$ python -q
>>> import numpy as np
>>> np.set_printoptions(suppress=True, linewidth=100)
>>> arr = np.loadtxt("run17.csv", delimiter=",")
>>> print(arr)
[[  5.387  10.982  -4.19  -19.269   3.879  -6.126   9.184   2.508   5.681 -15.712  14.163  15.803]
 [ -4.672  -1.417  -4.996  -3.475   3.769  12.253  -1.781   3.48  -11.932   5.807  -7.931  11.689]
 [  3.747  12.403  -2.586 -20.157   4.078  -6.247   9.242   0.927   5.601 -16.255  14.891  16.083]
 [ -6.269  -2.292  -3.917  -2.368   2.131  10.929  -0.1     3.81   -9.534   7.778  -7.116  14.451]
 [ -5.245  -3.262  -5.52   -4.118   2.702  10.567  -2.638   4.624 -10.593   6.68   -6.901  14.229]
 [ -5.215  -2.173  -5.649  -2.355   3.246  10.161   0.233   4.116 -11.329   7.505 -10.204  13.828]
 [ -5.999  -1.962  -6.238  -3.791   1.175  12.556   0.187   5.063 -11.18    6.975  -8.021  11.823]
 [ -6.068  -3.002  -5.12   -4.787   2.04   12.782  -0.639   4.855 -10.818   6.26   -7.943  12.709]
 [ -5.519  -0.947  -5.771  -3.687   3.323  10.182   0.868   2.952 -11.916   6.58   -6.948  11.659]
 [ -5.833  -0.263  -3.739  -2.612   2.54   12.405  -1.354   4.063 -11.686   6.316  -8.019  13.79 ]
 [  8.118   3.109 -14.749 -11.997  12.341  -7.678 -14.689   5.873   7.533   5.662 -15.511 -14.098]
 [ -5.585  -0.837  -4.765  -2.969   2.319  12.622  -0.818   4.549 -11.047   7.409  -6.404  13.23 ]
 [ -5.791  -2.687  -4.153  -2.07    3.364  12.302  -1.982   3.859 -11.684   7.329  -7.656  11.883]
 [ -7.309  -2.748  -6.661  -2.497   3.217  12.426  -1.382   4.758 -11.908   7.581  -6.361  13.666]
 [  4.33   13.541  -4.981 -20.404   2.176  -4.92    9.541  -1.22    6.471 -16.341  14.61   14.906]
 [  7.785   2.694 -16.429  -9.715  13.355  -6.398 -14.786   6.044   6.897   4.89  -14.403 -14.238]
 [  7.317   0.81  -15.596 -10.353  13.024  -8.034 -12.434   4.182   7.484   6.121 -15.701 -14.756]
 [  3.584  11.474  -3.937 -20.39    5.888  -3.599  10.437   0.394   5.273 -17.259  14.332  15.329]
 [  7.105   2.566 -16.71  -11.257  13.902  -7.65  -14.771   6.838   8.628   5.336 -14.46  -15.601]
 [ -4.396  -0.539  -4.426  -2.093   3.413  12.034  -0.549   4.919 -10.933   7.095  -6.464  12.783]
 [ -5.324  -3.737  -4.873  -3.563   2.628  11.416  -2.196   5.426 -11.515   5.938  -6.821  12.101]
 [  3.458  12.028  -4.192 -20.744   1.974  -5.968  10.297   1.131   3.396 -18.31   13.155  14.103]
 [  6.608   2.725 -15.149 -10.005  14.762  -7.253 -12.462   8.35    8.171   5.049 -14.813 -12.664]
 [  3.62   11.664  -5.211 -19.291   2.89   -4.754   9.734   1.388   6.326 -14.192  15.32   13.938]
 [  3.909  12.127  -4.087 -18.476   1.129  -3.867  10.112   1.186   5.849 -15.329  16.272  14.93 ]
 [ -5.312  -1.385  -7.719  -1.81    2.683  12.412  -3.385   2.09  -10.524   8.523  -6.31   13.962]
 [  6.233   0.157 -15.013 -12.335  14.597  -7.45  -14.197   5.495   6.855   5.897 -13.694 -15.132]
 [ -5.949  -1.33   -3.961  -3.258   1.907  12.088  -3.388   3.226 -10.015   6.448  -8.369  14.664]
 [  3.     12.787  -5.948 -21.011   2.709  -5.079  10.696   0.391   6.45  -14.858  14.827  13.948]
 [ -6.861  -2.652  -4.595  -3.785   3.277  12.274  -1.185   2.978 -13.329   6.614  -6.585  12.717]
 [  6.194   1.641 -16.76   -9.086  12.987  -7.214 -12.705   4.805   8.173   5.556 -12.825 -13.771]
 [  6.475   3.529 -15.51   -9.305  14.985  -7.272 -13.388   7.06    8.665   7.866 -14.137 -14.627]
 [  6.531   1.356 -15.537 -10.796  13.131  -6.933 -12.601   4.857   8.992   4.966 -16.189 -15.344]
 [ -3.97   -3.138  -3.642  -4.195   3.132  12.657  -2.137   3.81  -11.313   8.849  -6.414  13.858]
 [  3.585  12.301  -4.516 -20.435   5.494  -4.041  10.364   0.838   6.318 -15.07   15.067  14.56 ]]
>>> U, sigma, Vt = np.linalg.svd(arr, full_matrices=False)
>>> print((sigma > 1e-8).sum())
12
>>> print(np.round(np.cumsum(sigma ** 2) / np.sum(sigma ** 2), 3))
[0.397 0.736 0.992 0.994 0.995 0.996 0.997 0.998 0.999 0.999 1.    1.   ]
>>> print(np.round(U.T @ arr @ Vt.T, 3) + 0)
[[120.709   0.      0.      0.      0.      0.      0.      0.      0.      0.      0.      0.   ]
 [  0.    111.592   0.      0.      0.      0.      0.      0.      0.      0.      0.      0.   ]
 [  0.      0.     96.875   0.      0.      0.      0.      0.      0.      0.      0.      0.   ]
 [  0.      0.      0.      7.82    0.      0.      0.      0.      0.      0.      0.      0.   ]
 [  0.      0.      0.      0.      6.867   0.      0.      0.      0.      0.      0.      0.   ]
 [  0.      0.      0.      0.      0.      6.425   0.      0.      0.      0.      0.      0.   ]
 [  0.      0.      0.      0.      0.      0.      6.327   0.      0.      0.      0.      0.   ]
 [  0.      0.      0.      0.      0.      0.      0.      5.466   0.      0.      0.      0.   ]
 [  0.      0.      0.      0.      0.      0.      0.      0.      5.361   0.      0.      0.   ]
 [  0.      0.      0.      0.      0.      0.      0.      0.      0.      4.653   0.      0.   ]
 [  0.      0.      0.      0.      0.      0.      0.      0.      0.      0.      4.043   0.   ]
 [  0.      0.      0.      0.      0.      0.      0.      0.      0.      0.      0.      3.448]]
>>> print(np.round(Vt @ Vt.T, 3) + 0)
[[1. 0. 0. 0. 0. 0. 0. 0. 0. 0. 0. 0.]
 [0. 1. 0. 0. 0. 0. 0. 0. 0. 0. 0. 0.]
 [0. 0. 1. 0. 0. 0. 0. 0. 0. 0. 0. 0.]
 [0. 0. 0. 1. 0. 0. 0. 0. 0. 0. 0. 0.]
 [0. 0. 0. 0. 1. 0. 0. 0. 0. 0. 0. 0.]
 [0. 0. 0. 0. 0. 1. 0. 0. 0. 0. 0. 0.]
 [0. 0. 0. 0. 0. 0. 1. 0. 0. 0. 0. 0.]
 [0. 0. 0. 0. 0. 0. 0. 1. 0. 0. 0. 0.]
 [0. 0. 0. 0. 0. 0. 0. 0. 1. 0. 0. 0.]
 [0. 0. 0. 0. 0. 0. 0. 0. 0. 1. 0. 0.]
 [0. 0. 0. 0. 0. 0. 0. 0. 0. 0. 1. 0.]
 [0. 0. 0. 0. 0. 0. 0. 0. 0. 0. 0. 1.]]
>>> print(np.round(U.T @ U, 3) + 0)
[[1. 0. 0. 0. 0. 0. 0. 0. 0. 0. 0. 0.]
 [0. 1. 0. 0. 0. 0. 0. 0. 0. 0. 0. 0.]
 [0. 0. 1. 0. 0. 0. 0. 0. 0. 0. 0. 0.]
 [0. 0. 0. 1. 0. 0. 0. 0. 0. 0. 0. 0.]
 [0. 0. 0. 0. 1. 0. 0. 0. 0. 0. 0. 0.]
 [0. 0. 0. 0. 0. 1. 0. 0. 0. 0. 0. 0.]
 [0. 0. 0. 0. 0. 0. 1. 0. 0. 0. 0. 0.]
 [0. 0. 0. 0. 0. 0. 0. 1. 0. 0. 0. 0.]
 [0. 0. 0. 0. 0. 0. 0. 0. 1. 0. 0. 0.]
 [0. 0. 0. 0. 0. 0. 0. 0. 0. 1. 0. 0.]
 [0. 0. 0. 0. 0. 0. 0. 0. 0. 0. 1. 0.]
 [0. 0. 0. 0. 0. 0. 0. 0. 0. 0. 0. 1.]]
>>> Xs = arr - arr.mean(axis=0)
>>> V = np.linalg.svd(Xs)[2][:3]
>>> other = Xs - Xs @ V.T @ V
>>> print(np.round(np.diag(V.T @ V), 3))
[0.09  0.153 0.127 0.269 0.058 0.245 0.197 0.009 0.408 0.494 0.52  0.429]
>>> print(np.round(np.linalg.norm(other) / np.linalg.norm(Xs), 3))
0.096
>>> print([round(float(x), 3) for x in np.linalg.svd(arr, compute_uv=False)[:3]])
[120.709, 111.592, 96.875]
>>> print(round(float(np.linalg.norm(arr, 2) / np.linalg.norm(arr)), 3))
0.63
>>> print(np.argsort(-np.linalg.norm(arr, axis=0).round(6), kind="stable")[:3])
[11 10  3]
>>> cov = np.cov(arr, rowvar=False)
>>> print(np.argwhere(np.triu(np.abs(np.corrcoef(arr.T)) > 0.8, 1)))
[[ 0  5]
 [ 0  8]
 [ 1  3]
 [ 1  9]
 [ 1 10]
 [ 2  4]
 [ 2  6]
 [ 2 11]
 [ 3  5]
 [ 3  8]
 [ 3  9]
 [ 4 11]
 [ 5  8]
 [ 6  7]
 [ 6 10]
 [ 6 11]
 [ 7 10]
 [ 9 10]]
>>> print(np.median(arr, axis=0))
[ 3.     0.157 -5.12  -9.086  3.277 -3.599 -1.354  4.063  3.396  5.938 -6.948 13.23 ]
>>> print(np.round(np.polyfit(arr[:, 3], arr[:, 11], 1), 3))
[0.075 7.177]
>>> print(np.round(arr.std(axis=0), 3))
[ 5.652  5.898  4.862  7.011  4.793  9.083  8.496  2.106  9.105  9.896 11.199 12.372]
>>> data = np.load("w.npy")
>>> print(data)
[[ 3 -2  0  0  0  0]
 [-3  2  0  0  0  0]
 [ 4  1  0  0  0  0]
 [ 0  0  3 -2  0  0]
 [ 0  0 -3  2  0  0]
 [ 0  0  4  1  0  0]
 [ 0  0  0  0  3 -2]
 [ 0  0  0  0 -3  2]
 [ 0  0  0  0  4  1]]
>>> print(data.reshape(2, -1))
[[ 3 -2  0  0  0  0 -3  2  0  0  0  0  4  1  0  0  0  0  0  0  3 -2  0  0  0  0 -3]
 [ 2  0  0  0  0  4  1  0  0  0  0  0  0  3 -2  0  0  0  0 -3  2  0  0  0  0  4  1]]
>>> print(data.ravel(order="F"))
[ 3 -3  4  0  0  0  0  0  0 -2  2  1  0  0  0  0  0  0  0  0  0  3 -3  4  0  0  0  0  0  0 -2  2  1
  0  0  0  0  0  0  0  0  0  3 -3  4  0  0  0  0  0  0 -2  2  1]
>>> T = data.reshape(9, 2, -1)
>>> print(T.shape)
(9, 2, 3)
>>> print(np.swapaxes(T, 1, 2)[1])
[[-3  0]
 [ 2  0]
 [ 0  0]]
>>> x = np.array([1, 4, 4, -5, 3, -4])
>>> target = data @ x
>>> print(np.round(np.linalg.solve(data.T @ data, data.T @ target), 3))
[ 1.  4.  4. -5.  3. -4.]
>>> print(np.round(np.linalg.lstsq(data, target)[0], 3))
[ 1.  4.  4. -5.  3. -4.]
>>> rng = np.random.default_rng(19)
>>> target = target + 0.02 * rng.normal(size=9)
>>> print(target.round(3))
[ -5.007   5.02    8.008  21.988 -21.987  10.971  17.012 -17.011   8.013]
>>> coef, *_ = np.linalg.lstsq(data, target)
>>> print([round(float(np.linalg.norm(np.linalg.solve(data.T @ data + lam * np.eye(6), data.T @ target))), 2) for lam in (0, 1, 10, 100)])
[9.11, 8.43, 5.75, 1.8]
>>> print(np.round(data.T @ (target - data @ coef), 3) + 0)
[0. 0. 0. 0. 0. 0.]
>>> print(round(float(np.linalg.norm(target - data @ coef)), 3))
0.009
>>> other = data / np.sqrt((data ** 2).mean(axis=1, keepdims=True))
>>> print(np.round(np.linalg.norm(other, axis=1), 3))
[2.449 2.449 2.449 2.449 2.449 2.449 2.449 2.449 2.449]
>>> print(np.linalg.matrix_rank(other) == np.linalg.matrix_rank(data))
True
>>> print(other[6].round(3))
[ 0.     0.     0.     0.     2.038 -1.359]
>>> X = np.loadtxt("mat.csv", delimiter=",")
>>> print(X.round(3))
[[ 0.021  0.021 -0.021  0.062 -0.062 -0.021  0.021 -0.104]
 [ 0.021  0.021 -0.021  0.062 -0.062 -0.021  0.021 -0.104]
 [-0.021 -0.021  0.021 -0.062  0.062  0.021 -0.021  0.104]
 [ 0.062  0.062 -0.062  0.188 -0.188 -0.062  0.062 -0.312]
 [-0.062 -0.062  0.062 -0.188  0.188  0.062 -0.062  0.312]
 [-0.021 -0.021  0.021 -0.062  0.062  0.021 -0.021  0.104]
 [ 0.021  0.021 -0.021  0.062 -0.062 -0.021  0.021 -0.104]
 [-0.104 -0.104  0.104 -0.312  0.312  0.104 -0.104  0.521]]
>>> print(np.round(X.reshape(2, -1), 3))
[[ 0.021  0.021 -0.021  0.062 -0.062 -0.021  0.021 -0.104  0.021  0.021 -0.021  0.062 -0.062
  -0.021  0.021 -0.104 -0.021 -0.021  0.021 -0.062  0.062  0.021 -0.021  0.104  0.062  0.062
  -0.062  0.188 -0.188 -0.062  0.062 -0.312]
 [-0.062 -0.062  0.062 -0.188  0.188  0.062 -0.062  0.312 -0.021 -0.021  0.021 -0.062  0.062
   0.021 -0.021  0.104  0.021  0.021 -0.021  0.062 -0.062 -0.021  0.021 -0.104 -0.104 -0.104
   0.104 -0.312  0.312  0.104 -0.104  0.521]]
>>> print(np.round(X.reshape(-1, 2), 3))
[[ 0.021  0.021]
 [-0.021  0.062]
 [-0.062 -0.021]
 [ 0.021 -0.104]
 [ 0.021  0.021]
 [-0.021  0.062]
 [-0.062 -0.021]
 [ 0.021 -0.104]
 [-0.021 -0.021]
 [ 0.021 -0.062]
 [ 0.062  0.021]
 [-0.021  0.104]
 [ 0.062  0.062]
 [-0.062  0.188]
 [-0.188 -0.062]
 [ 0.062 -0.312]
 [-0.062 -0.062]
 [ 0.062 -0.188]
 [ 0.188  0.062]
 [-0.062  0.312]
 [-0.021 -0.021]
 [ 0.021 -0.062]
 [ 0.062  0.021]
 [-0.021  0.104]
 [ 0.021  0.021]
 [-0.021  0.062]
 [-0.062 -0.021]
 [ 0.021 -0.104]
 [-0.104 -0.104]
 [ 0.104 -0.312]
 [ 0.312  0.104]
 [-0.104  0.521]]
>>> T = X.reshape(8, 2, -1)
>>> print(np.round(np.einsum("ihd,ihd->ih", T, T), 3))
[[0.005 0.016]
 [0.005 0.016]
 [0.005 0.016]
 [0.047 0.141]
 [0.047 0.141]
 [0.005 0.016]
 [0.005 0.016]
 [0.13  0.391]]
>>> print(np.round(np.swapaxes(T, 1, 2)[3], 3))
[[ 0.062 -0.188]
 [ 0.062 -0.062]
 [-0.062  0.062]
 [ 0.188 -0.312]]
>>> print(np.round(T.transpose(1, 0, 2), 3))
[[[ 0.021  0.021 -0.021  0.062]
  [ 0.021  0.021 -0.021  0.062]
  [-0.021 -0.021  0.021 -0.062]
  [ 0.062  0.062 -0.062  0.188]
  [-0.062 -0.062  0.062 -0.188]
  [-0.021 -0.021  0.021 -0.062]
  [ 0.021  0.021 -0.021  0.062]
  [-0.104 -0.104  0.104 -0.312]]

 [[-0.062 -0.021  0.021 -0.104]
  [-0.062 -0.021  0.021 -0.104]
  [ 0.062  0.021 -0.021  0.104]
  [-0.188 -0.062  0.062 -0.312]
  [ 0.188  0.062 -0.062  0.312]
  [ 0.062  0.021 -0.021  0.104]
  [-0.062 -0.021  0.021 -0.104]
  [ 0.312  0.104 -0.104  0.521]]]
>>> print(np.linalg.cond(X) > 100)
True
>>> print(np.round(np.linalg.norm(X, 2) / np.linalg.norm(X), 3))
1.0
>>> print([round(float(x), 3) for x in np.linalg.svd(X, compute_uv=False)[:3]])
[1.0, 0.0, 0.0]
>>> print(np.linalg.matrix_rank(X, rtol=0.1))
1
>>> x = np.array([0, 0, 9, 8, 2, 5, 2, 6])
>>> print(np.round(np.eye(8) - X, 3))
[[ 0.979 -0.021  0.021 -0.062  0.062  0.021 -0.021  0.104]
 [-0.021  0.979  0.021 -0.062  0.062  0.021 -0.021  0.104]
 [ 0.021  0.021  0.979  0.062 -0.062 -0.021  0.021 -0.104]
 [-0.062 -0.062  0.062  0.812  0.188  0.062 -0.062  0.312]
 [ 0.062  0.062 -0.062  0.188  0.812 -0.062  0.062 -0.312]
 [ 0.021  0.021 -0.021  0.062 -0.062  0.979  0.021 -0.104]
 [-0.021 -0.021  0.021 -0.062  0.062  0.021  0.979  0.104]
 [ 0.104  0.104 -0.104  0.312 -0.312 -0.104  0.104  0.479]]
>>> print(np.round(np.linalg.eigvalsh(2 * X - np.eye(8)), 3))
[-1. -1. -1. -1. -1. -1. -1.  1.]
>>> print(np.trace(X))
1.0
